% python3 -q
>>> import numpy as np
>>> np.set_printoptions(precision=2, suppress=True, linewidth=140)
>>> data = np.load("x.npy")
>>> data
array([[ 0,  1,  1, -1, -1, -3],
       [ 1,  0, -3, -3,  2, -3],
       [-3, -1, -2,  0,  3,  2],
       [ 0, -2,  0,  3,  2, -1],
       [-3,  3,  2, -1,  3,  2],
       [-3, -1, -2,  0,  3,  2]])
>>> # rank 5
>>> M2 = np.array([[2, 1, 2], [0, -1, -2], [0, 2, 2], [0, -1, 1], [0, 1, -1], [1, 0, 0]])
>>> M2 @ data
Traceback (most recent call last):
  File "<python-input-6>", line 1, in <module>
    M2 @ data
    ~~~^~~~~~
ValueError: matmul: Input operand 1 has a mismatch in its core dimension 0, with gufunc signature (n?,k),(k,m?)->(n?,m?) (size 6 is different from 3)
>>> data @ M2
array([[ -3,   1,   0],
       [ -1,   0,  -9],
       [ -4,  -3, -11],
       [ -1,   1,   5],
       [ -4,   2, -12],
       [ -4,  -3, -11]])
>>> np.einsum("ij->j", data)
array([-8,  0, -4, -2, 12, -1])
>>> M2 = data / np.linalg.norm(data, axis=1, keepdims=True)
>>> G = M2 @ M2.T
>>> (G - 2 * np.eye(6)).round(6).argmax(axis=1)
array([1, 0, 5, 2, 2, 2])
>>> rank = np.linalg.matrix_rank(data)
>>> rank
np.int64(5)
>>> ns = np.linalg.svd(data)[2][rank:].T
>>> ns[:, 0] / ns[np.abs(ns[:, 0]).round(6).argmax(), 0]
array([-0.08,  1.  , -0.81,  0.76, -0.21, -0.12])
>>> np.allclose(data @ ns, 0)
True
>>> np.linalg.matrix_rank(data.T @ data), np.linalg.matrix_rank(data @ data.T)
(np.int64(5), np.int64(5))
